In [1]: import numpy as np

In [2]: np.set_printoptions(precision=1, suppress=True, linewidth=140, legacy="1.25")

In [3]: m1 = np.array([[3, 2, 5, 6, 9, 2],
   ...:     [2, 3, 2, 5, 6, 9],
   ...:     [9, 2, 3, 2, 5, 6],
   ...:     [6, 9, 2, 3, 2, 5],
   ...:     [5, 6, 9, 2, 3, 2],
   ...:     [2, 5, 6, 9, 2, 3]])

In [4]: m1
Out[4]: 
array([[3, 2, 5, 6, 9, 2],
       [2, 3, 2, 5, 6, 9],
       [9, 2, 3, 2, 5, 6],
       [6, 9, 2, 3, 2, 5],
       [5, 6, 9, 2, 3, 2],
       [2, 5, 6, 9, 2, 3]])

In [5]: vec = np.array([2, 2, 0, 0, 2, 1])

In [6]: rhs = m1 @ vec

In [7]: rhs
Out[7]: array([30, 31, 38, 39, 30, 21])

In [8]: np.round(np.linalg.solve(m1.T, m1[5]), 1) + 0
Out[8]: array([0., 0., 0., 0., 0., 1.])

In [9]: np.linalg.solve(m1, rhs[:-1])
ValueError: solve1: Input operand 1 has a mismatch in its core dimension 0, with gufunc signature (m,m),(m)->(m) (size 5 is different from 6)


In [10]: rng = np.random.default_rng(7936)

In [11]: z = rng.permutation(6)

In [12]: Y = m1[:, z] * rng.choice([-1, 1], 6)

In [13]: Y
Out[13]: 
array([[-3, -2, -2, -5, -9, -6],
       [-2, -3, -9, -2, -6, -5],
       [-9, -2, -6, -3, -5, -2],
       [-6, -9, -5, -2, -2, -3],
       [-5, -6, -2, -9, -3, -2],
       [-2, -5, -3, -6, -2, -9]])

In [14]: left, _, Vt = np.linalg.svd(m1.T @ Y)

In [15]: np.round(np.linalg.lstsq(m1, Y)[0], 1) + 0
Out[15]: 
array([[-1.,  0.,  0.,  0.,  0.,  0.],
       [ 0., -1.,  0.,  0.,  0.,  0.],
       [ 0.,  0.,  0., -1.,  0.,  0.],
       [ 0.,  0.,  0.,  0.,  0., -1.],
       [ 0.,  0.,  0.,  0., -1.,  0.],
       [ 0.,  0., -1.,  0.,  0.,  0.]])

In [16]: W = np.array([[5, 4, 8, 9, 1, 6],
    ...:     [8, 3, 3, 2, 8, 2],
    ...:     [2, 6, 2, 7, 9, 1],
    ...:     [1, 4, 5, 8, 8, 2],
    ...:     [0, 3, 2, 9, 1, 4],
    ...:     [4, 6, 0, 2, 4, 7]])

In [17]: c = np.array([5, 2, 2, 5, 2, 5])

In [18]: act = np.maximum(Y @ W + c, 0)

In [19]: np.linalg.matrix_rank(act)
Out[19]: 0

In [20]: (act > 0).mean(axis=0)
Out[20]: array([0., 0., 0., 0., 0., 0.])

In [21]: Z = np.array([[8, 4], [0, 6], [4, 9], [3, 8], [2, 7], [5, 1]])

In [22]: (act @ Z).round(6).argmax(axis=1)
Out[22]: array([0, 0, 0, 0, 0, 0])

In [23]: W @ Z
Out[23]: 
array([[131, 201],
       [108, 151],
       [ 68, 182],
       [ 78, 195],
       [ 57, 119],
       [ 81, 103]])

In [24]: act @ Z
Out[24]: 
array([[0, 0],
       [0, 0],
       [0, 0],
       [0, 0],
       [0, 0],
       [0, 0]])

In [25]: Y = np.array([[1, 2, -2],
    ...:     [2, 0, -2],
    ...:     [-3, -3, -1],
    ...:     [2, 0, -1],
    ...:     [-2, 1, 1],
    ...:     [-1, 3, -1]])

In [26]: np.einsum("ij,ij->i", m1, m1)
Out[26]: array([159, 159, 159, 159, 159, 159])

In [27]: np.einsum("ij,ij->", m1, Y)
ValueError: operands could not be broadcast together with remapped shapes [original->remapped]: (6,6)->(6,6) (6,3)->(6,3) 


In [28]: Y @ m1
ValueError: matmul: Input operand 1 has a mismatch in its core dimension 0, with gufunc signature (n?,k),(k,m?)->(n?,m?) (size 6 is different from 3)


In [29]: np.einsum("ik,kj->ij", m1, Y)
Out[29]: 
array([[-16,   6, -14],
       [ -9,  31, -20],
       [ -8,  32, -28],
       [ 15,  23, -38],
       [-14,  -8, -32],
       [  5,  -3, -30]])

In [30]: Y.T @ m1.T
Out[30]: 
array([[-16,  -9,  -8,  15, -14,   5],
       [  6,  31,  32,  23,  -8,  -3],
       [-14, -20, -28, -38, -32, -30]])
